>>> import numpy as np
>>> import numpy.linalg as la
>>> np.set_printoptions(precision=2, suppress=True, linewidth=120, legacy="1.25")
>>> rnd = lambda a: np.round(a, 2) + 0
>>> m1 = np.load("data.npy")
>>> m1
array([[1.  , 0.5 , 0.25, 0.12, 0.06],
       [0.5 , 1.  , 0.5 , 0.25, 0.12],
       [0.25, 0.5 , 1.  , 0.5 , 0.25],
       [0.12, 0.25, 0.5 , 1.  , 0.5 ],
       [0.06, 0.12, 0.25, 0.5 , 1.  ]])
>>> hat = np.triu(np.array([[-1, 2, -1, 1, 3],
...     [0, -3, 1, 1, -2],
...     [1, -1, 0, 3, -2],
...     [2, -3, 3, 0, -2],
...     [3, 2, -1, 0, -1]]), 1) + np.eye(5)
>>> other = hat @ m1 @ la.inv(hat)
>>> rnd(np.trace(other)), np.trace(m1)
(5.0, 5.0)
>>> vals, vecs = la.eig(m1)
>>> rnd(np.sort(la.eigvals(m1 @ m1)))
array([0.13, 0.21, 0.48, 1.53, 5.1 ])
>>> rnd(np.sort(la.eigvals(la.inv(m1))))
array([0.44, 0.81, 1.45, 2.21, 2.76])
>>> rnd(np.prod(vals))
0.32
>>> rnd(vals)
array([2.26, 1.24, 0.69, 0.45, 0.36])
>>> rnd(np.sort(la.eigvals(m1.T)))
array([0.36, 0.45, 0.69, 1.24, 2.26])
>>> vec = np.ones(5)
>>> for _ in range(3):
...     vec = m1 @ vec
...     vec /= la.norm(vec)
...     print(round(vec @ m1 @ vec, 2))
... 
2.25
2.26
2.26
>>> rnd(vec)
array([0.36, 0.48, 0.52, 0.48, 0.36])
>>> W0 = np.abs(np.array([[-9, 8, -9], [-2, -2, 1], [3, -1, 9]])) + np.eye(3)
>>> W0 = W0 / W0.sum(axis=1, keepdims=True)
>>> rnd(W0)
array([[0.37, 0.3 , 0.33],
       [0.33, 0.5 , 0.17],
       [0.21, 0.07, 0.71]])
>>> vals, vecs = la.eig(W0)
>>> rnd(W0 @ vecs[:, 0] - vals[0] * vecs[:, 0])
array([0., 0., 0.])
>>> rnd(np.sort(la.eigvals(W0.T)))
array([0.08, 0.51, 1.  ])
>>> rnd(vals)
array([1.  , 0.08, 0.51])
>>> rnd(np.sort(la.eigvals(la.inv(W0))))
array([ 1.  ,  1.98, 12.59])
>>> rnd(np.sort(la.eigvals(W0 @ W0)))
array([0.01, 0.26, 1.  ])
